$ ipython --no-banner

In [1]: import numpy as np

In [2]: np.set_printoptions(precision=2, suppress=True, linewidth=140)

In [3]: rd = lambda a: np.round(a, 2) + 0

In [4]: A = np.array([[1.68, -1.05, -0.62],
   ...:     [-5.09, -4.06, -0.99],
   ...:     [0.61, 0.21, 1.78],
   ...:     [-0.07, 1.26, -2.14],
   ...:     [-2.77, -4.99, 1.2],
   ...:     [-2.21, 0.54, -0.49],
   ...:     [1.12, 1.71, 3.64],
   ...:     [2.36, 1.74, -1.09],
   ...:     [-2.09, 1.16, 1.14],
   ...:     [-5.49, -3.7, -0.79],
   ...:     [3.97, 2.77, 1.47],
   ...:     [-3.79, -3.08, 0.44],
   ...:     [-2.2, 1.99, -3.11],
   ...:     [-2.16, -0.38, -3.2],
   ...:     [1.9, -1.78, -0.56],
   ...:     [-0.3, -1.61, 0.09],
   ...:     [1.59, -4.3, 3.07],
   ...:     [0.84, 0.47, -1.2]])

In [5]: Y = np.c_[A[:, :2] @ np.array([[0, -2], [3, 3]]), np.array([-1, -1, -2, -3, -3, -1, -1, 0, 3, -2, 2, -3, -3, -2, 2, 3, -1, -3])]

In [6]: rd(Y)
Out[6]: 
array([[ -3.15,  -6.51,  -1.  ],
       [-12.18,  -2.  ,  -1.  ],
       [  0.63,  -0.59,  -2.  ],
       [  3.78,   3.92,  -3.  ],
       [-14.97,  -9.43,  -3.  ],
       [  1.62,   6.04,  -1.  ],
       [  5.13,   2.89,  -1.  ],
       [  5.22,   0.5 ,   0.  ],
       [  3.48,   7.66,   3.  ],
       [-11.1 ,  -0.12,  -2.  ],
       [  8.31,   0.37,   2.  ],
       [ -9.24,  -1.66,  -3.  ],
       [  5.97,  10.37,  -3.  ],
       [ -1.14,   3.18,  -2.  ],
       [ -5.34,  -9.14,   2.  ],
       [ -4.83,  -4.23,   3.  ],
       [-12.9 , -16.08,  -1.  ],
       [  1.41,  -0.27,  -3.  ]])

In [7]: rd(np.linalg.norm(Y - A @ np.linalg.lstsq(A, Y)[0], axis=0))
Out[7]: array([0.  , 0.  , 8.28])

In [8]: rd(np.linalg.norm(np.linalg.qr(A)[0].T @ Y, axis=0) ** 2 / ((Y ** 2).sum(axis=0) + 1e-12))
Out[8]: array([1.  , 1.  , 0.22])
